$ python -q
>>> import numpy as np
>>> np.set_printoptions(precision=3, suppress=True, linewidth=160, floatmode="fixed")
>>> tidy = lambda a: np.round(a, 3) + 0
>>> B = np.array([[-3, 1], [3, 1], [0, -2]])
>>> J = np.kron(np.eye(3, dtype=int), B)
>>> J
array([[-3,  1,  0,  0,  0,  0],
       [ 3,  1,  0,  0,  0,  0],
       [ 0, -2,  0,  0,  0,  0],
       [ 0,  0, -3,  1,  0,  0],
       [ 0,  0,  3,  1,  0,  0],
       [ 0,  0,  0, -2,  0,  0],
       [ 0,  0,  0,  0, -3,  1],
       [ 0,  0,  0,  0,  3,  1],
       [ 0,  0,  0,  0,  0, -2]])
>>> gram = J.T @ J
>>> tidy(np.linalg.eigvalsh(gram)[::-1])
array([18.000, 18.000, 18.000,  6.000,  6.000,  6.000])
>>> np.trace(gram), (J ** 2).sum()
(np.int64(72), np.int64(72))
>>> q, Rm = np.linalg.qr(J)
>>> tidy(np.abs(np.diag(Rm)))
array([4.243, 2.449, 4.243, 2.449, 4.243, 2.449])
>>> tidy(abs(Rm[0, 0])), tidy(np.linalg.norm(J[:, 0]))
(np.float64(4.243), np.float64(4.243))
>>> tidy(q)
array([[-0.707, -0.408,  0.000,  0.000,  0.000,  0.000],
       [ 0.707, -0.408,  0.000,  0.000,  0.000,  0.000],
       [ 0.000,  0.816,  0.000,  0.000,  0.000,  0.000],
       [ 0.000,  0.000,  0.707, -0.408,  0.000,  0.000],
       [ 0.000,  0.000, -0.707, -0.408,  0.000,  0.000],
       [ 0.000,  0.000,  0.000,  0.816,  0.000,  0.000],
       [ 0.000,  0.000,  0.000,  0.000,  0.707, -0.408],
       [ 0.000,  0.000,  0.000,  0.000, -0.707, -0.408],
       [ 0.000,  0.000,  0.000,  0.000,  0.000,  0.816]])
>>> tidy(np.trace(q @ q.T))
np.float64(6.0)
>>> tidy(q.T @ q)
array([[1.000, 0.000, 0.000, 0.000, 0.000, 0.000],
       [0.000, 1.000, 0.000, 0.000, 0.000, 0.000],
       [0.000, 0.000, 1.000, 0.000, 0.000, 0.000],
       [0.000, 0.000, 0.000, 1.000, 0.000, 0.000],
       [0.000, 0.000, 0.000, 0.000, 1.000, 0.000],
       [0.000, 0.000, 0.000, 0.000, 0.000, 1.000]])
>>> np.allclose(Rm.T @ Rm, J.T @ J)
True
